$ python -q
>>> import numpy as np
>>> np.set_printoptions(precision=3, suppress=True, linewidth=160, legacy="1.25")
>>> F = np.load("m.npy")
>>> F
array([[0, 0, 0, 0, 0, 0, 0, 0, 0, 0],
       [0, 0, 0, 0, 0, 0, 0, 0, 0, 0],
       [2, 2, 0, 0, 0, 0, 0, 0, 0, 0],
       [1, 0, 0, 1, 0, 0, 0, 0, 0, 0],
       [0, 1, 0, 0, 1, 0, 0, 0, 0, 0],
       [1, 0, 0, 0, 2, 1, 0, 0, 0, 0],
       [1, 2, 1, 2, 2, 2, 0, 0, 0, 0],
       [1, 1, 0, 0, 0, 1, 1, 0, 0, 0],
       [1, 0, 2, 1, 0, 0, 0, 2, 0, 0],
       [0, 1, 1, 2, 1, 0, 0, 2, 0, 2]])
>>> U, sig, Vh = np.linalg.svd(F)
>>> sig.round(3) + 0
array([5.962, 3.669, 2.592, 2.006, 1.489, 1.219, 1.182, 0.388, 0.   , 0.   ])
>>> Y = U[:, :8] @ np.diag(sig[:8]) @ Vh[:8]
>>> print(round(np.abs(F - Y).max(), 3))
0.0
>>> round(float(np.linalg.norm(F - Y, 2)), 3), round(sig[8], 3)
(0.0, 0.0)
>>> Y.round(3) + 0
array([[0., 0., 0., 0., 0., 0., 0., 0., 0., 0.],
       [0., 0., 0., 0., 0., 0., 0., 0., 0., 0.],
       [2., 2., 0., 0., 0., 0., 0., 0., 0., 0.],
       [1., 0., 0., 1., 0., 0., 0., 0., 0., 0.],
       [0., 1., 0., 0., 1., 0., 0., 0., 0., 0.],
       [1., 0., 0., 0., 2., 1., 0., 0., 0., 0.],
       [1., 2., 1., 2., 2., 2., 0., 0., 0., 0.],
       [1., 1., 0., 0., 0., 1., 1., 0., 0., 0.],
       [1., 0., 2., 1., 0., 0., 0., 2., 0., 0.],
       [0., 1., 1., 2., 1., 0., 0., 2., 0., 2.]])
>>> np.linalg.matrix_rank(F, rtol=0.05)
8
>>> rk = np.linalg.matrix_rank(F)
>>> rk
8
>>> N = np.linalg.svd(F)[2][rk:].T
>>> np.allclose(F @ N, 0)
True
>>> [int(np.linalg.matrix_rank(F[:, :j + 1])) for j in range(10)]
[1, 2, 3, 4, 5, 6, 7, 8, 8, 8]
>>> feats = np.load("block0.npy")
>>> feats
array([[ 4, -1,  0,  3, -4,  1, -1,  4,  0],
       [-1,  2,  0, -1,  1,  2,  1, -4,  0],
       [-1,  0, -1,  1,  3,  4,  1, -2,  3],
       [ 1,  1,  2,  1,  0,  2,  3,  0,  2],
       [ 0, -2, -1,  4, -1, -1, -1,  2,  2],
       [ 0,  1,  0, -1,  3,  0,  2,  0,  1],
       [-2,  2, -2,  0,  2,  2, -1, -2,  0],
       [ 0,  0,  0,  0,  0,  0,  0,  0,  0],
       [-2,  2, -2,  0,  2,  2, -1, -2,  0],
       [ 0, -1, -1,  6,  0,  1,  0,  4,  4],
       [-2, -2,  0, -1,  0, -2,  1,  2,  1],
       [ 5,  1,  0,  3, -2,  5,  4,  1,  3],
       [ 2,  0,  0,  2, -2, -1,  0,  2,  0],
       [ 1, -1,  0,  2, -3,  1,  4,  1,  3],
       [ 2, -3,  0,  1, -4,  1,  4,  3,  3],
       [ 0,  1,  0, -1,  3,  0,  2,  0,  1],
       [ 0, -2,  0,  0, -2, -1,  5,  1,  3],
       [ 0,  0,  0,  0,  0,  0,  0,  0,  0],
       [ 3,  0,  2,  1, -3, -1,  2,  0,  0],
       [ 1, -2,  0, -1, -1,  0,  0,  2,  0],
       [-1, -1,  0,  1, -1,  0,  0,  2,  1]])
>>> T = np.stack([feats, -3 * feats, feats[::-1]])
>>> np.linalg.norm(T, axis=(1, 2))
array([25.768, 77.305, 25.768])
>>> np.linalg.matrix_rank(T.reshape(3, -1))
2
>>> (T @ feats.T).shape
(3, 21, 21)
>>> np.linalg.matrix_rank(T)
array([9, 9, 9])
>>> U, sig, Vh = np.linalg.svd(feats)
>>> sig
array([17.69 , 11.891,  9.324,  8.453,  4.72 ,  4.135,  2.64 ,  2.219,  0.111])
>>> np.argmax(sig[:-1] / (sig[1:] + 1e-6)) + 1
8
>>> Y = U[:, :8] @ np.diag(sig[:8]) @ Vh[:8]
>>> print(np.linalg.matrix_rank(Y))
8
>>> round(float(np.linalg.norm(feats - Y) / np.linalg.norm(feats)), 3)
0.004
>>> basis = feats[[19, 5]].astype(float)
>>> for _ in range(3):
...     labels = np.linalg.norm(feats[:, None] - basis, axis=-1).argmin(axis=1)
...     basis = np.array([feats[labels == j].mean(axis=0) for j in range(2)])
... 
>>> labels
array([0, 1, 1, 0, 0, 1, 1, 1, 1, 0, 0, 0, 0, 0, 0, 1, 0, 1, 0, 0, 0])
>>> np.bincount(labels)
array([13,  8])
>>> basis[1] - basis[0]
array([-1.981,  2.   , -0.779, -1.942,  3.519,  0.865, -1.115, -3.096, -1.067])
>>> np.abs(basis[1] - basis[0]).argmax()
4
>>> x0 = np.array([1, 3, -2, 0, 2, 0, 0, 0, -1])
>>> target = feats @ x0
>>> np.round(np.linalg.lstsq(feats, target)[0], 3) + 0
array([ 1.,  3., -2.,  0.,  2.,  0.,  0.,  0., -1.])
>>> np.round(np.linalg.pinv(feats) @ feats, 3) + 0
array([[1., 0., 0., 0., 0., 0., 0., 0., 0.],
       [0., 1., 0., 0., 0., 0., 0., 0., 0.],
       [0., 0., 1., 0., 0., 0., 0., 0., 0.],
       [0., 0., 0., 1., 0., 0., 0., 0., 0.],
       [0., 0., 0., 0., 1., 0., 0., 0., 0.],
       [0., 0., 0., 0., 0., 1., 0., 0., 0.],
       [0., 0., 0., 0., 0., 0., 1., 0., 0.],
       [0., 0., 0., 0., 0., 0., 0., 1., 0.],
       [0., 0., 0., 0., 0., 0., 0., 0., 1.]])
>>> np.round(np.linalg.solve(feats.T @ feats, feats.T @ target), 3) + 0
array([ 1.,  3., -2.,  0.,  2.,  0.,  0.,  0., -1.])
>>> rng = np.random.default_rng(65)
>>> target = target + 0.3 * rng.normal(size=21)
>>> target
array([ -7.334,   7.059,   4.372,  -2.47 ,  -8.191,   7.773,  12.026,   0.051,  11.623,  -4.92 ,  -8.795,   1.553,  -2.026, -10.656, -18.076,   7.605, -12.835,
        -0.415,  -6.829,  -6.855,  -6.697])
>>> beta, *_ = np.linalg.lstsq(feats, target)
>>> np.round(feats.T @ (target - feats @ beta), 3) + 0
array([0., 0., 0., 0., 0., 0., 0., 0., 0.])
>>> beta.round()
array([ 1.,  2., -2.,  1.,  2.,  0.,  1.,  0., -3.])
>>> [round(float(np.linalg.norm(np.linalg.solve(feats.T @ feats + lam * np.eye(9), feats.T @ target))), 2) for lam in (0, 1, 10, 100)]
[4.93, 4.0, 3.0, 1.68]
